% python3 -q
>>> import numpy as np
>>> import numpy.linalg as la
>>> np.set_printoptions(suppress=True, linewidth=140)
>>> rng = np.random.default_rng(78)
>>> lab = rng.integers(0, 3, 14)
>>> arr = np.triu((lab[:, None] == lab) & (rng.random((14, 14)) < 0.8), 1).astype(int)
>>> arr += arr.T
>>> arr
array([[0, 0, 0, 0, 0, 0, 0, 0, 0, 0, 0, 0, 0, 0],
       [0, 0, 0, 0, 0, 0, 0, 0, 0, 0, 1, 0, 1, 1],
       [0, 0, 0, 0, 1, 0, 1, 0, 1, 0, 0, 0, 0, 0],
       [0, 0, 0, 0, 0, 0, 0, 1, 0, 0, 0, 0, 0, 0],
       [0, 0, 1, 0, 0, 0, 1, 0, 1, 0, 0, 0, 0, 0],
       [0, 0, 0, 0, 0, 0, 0, 0, 0, 1, 0, 1, 1, 1],
       [0, 0, 1, 0, 1, 0, 0, 0, 1, 0, 0, 0, 0, 0],
       [0, 0, 0, 1, 0, 0, 0, 0, 0, 0, 0, 0, 0, 0],
       [0, 0, 1, 0, 1, 0, 1, 0, 0, 0, 0, 0, 0, 0],
       [0, 0, 0, 0, 0, 1, 0, 0, 0, 0, 1, 1, 1, 0],
       [0, 1, 0, 0, 0, 0, 0, 0, 0, 1, 0, 1, 1, 1],
       [0, 0, 0, 0, 0, 1, 0, 0, 0, 1, 1, 0, 0, 0],
       [0, 1, 0, 0, 0, 1, 0, 0, 0, 1, 1, 0, 0, 0],
       [0, 1, 0, 0, 0, 1, 0, 0, 0, 0, 1, 0, 0, 0]])
>>> rank = la.matrix_rank(arr)
>>> rank
np.int64(12)
>>> null = la.svd(arr)[2][rank:].T
>>> print(la.matrix_rank(arr.T @ arr), la.matrix_rank(arr @ arr.T))
12 12
>>> [int(la.matrix_rank(np.delete(arr, i, axis=0))) for i in range(14)]
[12, 11, 11, 11, 11, 12, 11, 11, 11, 11, 12, 12, 12, 11]
>>> null.shape
(14, 2)
>>> [int(la.matrix_rank(arr[:, :j + 1])) for j in range(14)]
[0, 1, 2, 3, 4, 5, 6, 7, 8, 9, 10, 11, 11, 12]
